% python3 -q
>>> import numpy as np
>>> np.set_printoptions(precision=1, suppress=True, linewidth=120)
>>> F = np.load("sample7.npy")
>>> F
array([[ 0,  0,  0],
       [-8,  6,  0],
       [ 0,  0,  0],
       [ 0,  0,  0]])
>>> U, s, vt = np.linalg.svd(F)
>>> V = vt[:(s > 1e-8).sum()]
>>> rng = np.random.default_rng(44672)
>>> x = F[0] + 3 * F[3] + rng.integers(2) * np.eye(3)[1]
>>> x
array([0., 0., 0.])
>>> np.allclose(V.T @ V @ x, x)
True
>>> np.round(np.linalg.norm(F, 2) / np.linalg.norm(F), 1)
np.float64(1.0)
>>> [round(float(x), 1) for x in np.linalg.svd(F, compute_uv=False)[:3]]
[10.0, 0.0, 0.0]
>>> np.linalg.cond(F) > 100
np.True_
>>> np.argsort(-np.linalg.norm(F, axis=0).round(6), kind="stable")[:3]
array([0, 1, 2])
>>> W0 = np.vander(np.arange(3) - 2, 3, increasing=True)
>>> W0
array([[ 1, -2,  4],
       [ 1, -1,  1],
       [ 1,  0,  0]])
>>> G = W0.T @ W0
>>> (W0 @ W0.T).shape
(3, 3)
>>> np.linalg.svd(W0, compute_uv=False) ** 2
array([23.5,  1.4,  0.1])
>>> np.allclose(G, G.T)
True
>>> labels = rng.permutation(3)
>>> M2 = W0[:, labels] * rng.choice([-1, 1], 3)
>>> M2
array([[-4, -2,  1],
       [-1, -1,  1],
       [ 0,  0,  1]])
>>> U, _, vt = np.linalg.svd(W0.T @ M2)
>>> labels
array([2, 1, 0])
>>> np.round(np.linalg.lstsq(W0, M2)[0], 1) + 0
array([[ 0.,  0.,  1.],
       [ 0.,  1.,  0.],
       [-1.,  0.,  0.]])
>>> np.round(U @ vt, 1) + 0
array([[ 0.,  0.,  1.],
       [ 0.,  1.,  0.],
       [-1.,  0.,  0.]])
>>> x = np.array([-2, -3, 0])
>>> y = W0 @ x
>>> c, lr = np.zeros(3), 1 / np.linalg.norm(W0, 2) ** 2
>>> for i in range(200):
...     c -= lr * W0.T @ (W0 @ c - y)
...     if i % 50 == 0: print(i, round(np.linalg.norm(W0 @ c - y), 1))
... 
0 2.2
50 0.8
100 0.6
150 0.5
>>> round(np.linalg.cond(W0), 1)
np.float64(13.9)
>>> data = np.array([[1.0, 0.2, 0.0, 0.0],
...     [0.2, 1.0, 0.2, 0.0],
...     [0.0, 0.2, 1.0, 0.2],
...     [0.0, 0.0, 0.2, 1.0]])
>>> data
array([[1. , 0.2, 0. , 0. ],
       [0.2, 1. , 0.2, 0. ],
       [0. , 0.2, 1. , 0.2],
       [0. , 0. , 0.2, 1. ]])
>>> proj = np.triu(np.array([[4, -4, 1, -5], [4, -5, 0, 3], [3, -3, -3, 4], [-5, -4, 5, -1]]), 1) + np.eye(4)
>>> M2 = proj @ data @ np.linalg.inv(proj)
>>> round(float(np.linalg.det(M2)), 1)
0.9
>>> np.poly(M2)
array([ 1. , -4. ,  5.9, -3.8,  0.9])
>>> G = data.T @ data
>>> np.linalg.matrix_rank(G)
np.int64(4)
>>> round(float(np.trace(G)), 1), round((data ** 2).sum(), 1)
(4.2, np.float64(4.2))
>>> np.linalg.svd(data, compute_uv=False) ** 2
array([1.8, 1.3, 0.8, 0.5])
>>> np.allclose(G, G.T)
True
>>> x = np.ones(4)
>>> for _ in range(6):
...     x = data @ x
...     x /= np.linalg.norm(x)
...     print(round(x @ data @ x, 1))
... 
1.3
1.3
1.3
1.3
1.3
1.3
>>> x
array([0.4, 0.6, 0.6, 0.4])
>>> X = np.loadtxt("layer16.csv", delimiter=",")
>>> X
array([[-5.,  5.,  4., -2.],
       [ 0.,  0.,  0.,  0.],
       [ 0.,  0.,  0.,  0.],
       [ 0.,  0.,  0.,  0.],
       [-9.,  5.,  8., -7.],
       [-9.,  5.,  8., -7.],
       [-4.,  0.,  4., -5.],
       [-5.,  5.,  4., -2.],
       [ 4.,  1., -1.,  5.],
       [ 0.,  0.,  0.,  0.],
       [-4.,  0.,  4., -5.],
       [ 0.,  0.,  0.,  0.],
       [ 0.,  0.,  0.,  0.],
       [-5.,  5.,  4., -2.],
       [ 7.,  3., -3.,  6.],
       [ 7.,  3., -3.,  6.],
       [-4.,  0.,  4., -5.],
       [ 0.,  0.,  0.,  0.],
       [-5.,  5.,  4., -2.],
       [-5.,  5.,  4., -2.],
       [-5.,  5.,  4., -2.]])
>>> proj = X @ np.linalg.solve(X.T @ X, X.T)
>>> np.round(np.trace(proj), 1)
np.float64(4.0)
>>> np.allclose(proj @ proj, proj)
True
>>> proj @ X[:, 3]
array([-2.,  0.,  0.,  0., -7., -7., -5., -2.,  5.,  0., -5.,  0.,  0., -2.,  6.,  6., -5.,  0., -2., -2., -2.])
>>> np.round(np.linalg.eigvalsh(proj), 1) + 0
array([0., 0., 0., 0., 0., 0., 0., 0., 0., 0., 0., 0., 0., 0., 0., 0., 0., 1., 1., 1., 1.])
>>> J = np.loadtxt("block14.csv", delimiter=",")
>>> J
array([[ -7.9,  -3.8,  18. ],
       [  5.4, -11.4,  15.6],
       [ 17.2,  -9. ,  -4.9],
       [-17. ,  10.3,   2.1],
       [-14.7,   3.2,  13.2],
       [ -3.6,  10.7, -16.5],
       [ -9.1,  12.4, -12.8],
       [ -9.9,  12.6, -12. ],
       [ 17. , -10.4,  -1.9],
       [-17. ,   7.9,   6.8],
       [ 17.2,  -8.8,  -5.3],
       [ -4.3,  -6.4,  18.5],
       [  4.2, -10.9,  16.2],
       [-13.1,  12.8,  -8.1],
       [  6.5,   4.8, -18.3],
       [ 10.1, -12.6,  11.8],
       [ -4.9,  11.2, -15.8],
       [ -2.4,  -7.6,  18.4],
       [ -3.1,  -7.1,  18.4],
       [ 12.4,  -0.4, -15.7],
       [ 17. ,  -7.7,  -7.2],
       [ 15.8, -11.9,   2.7],
       [ -6.4,  -4.8,  18.3],
       [-13.9,  12.7,  -6.7],
       [-10.7,  12.7, -11.1],
       [-11.8,  12.8,  -9.9],
       [ -4.7,  -6.1,  18.5],
       [-14.8,  12.4,  -5.2]])
>>> Xc = J - J.mean(axis=0)
>>> U, s, vt = np.linalg.svd(Xc, full_matrices=False)
>>> np.abs(vt[0]).argmax()
np.int64(2)
>>> np.linalg.matrix_rank(Xc)
np.int64(2)
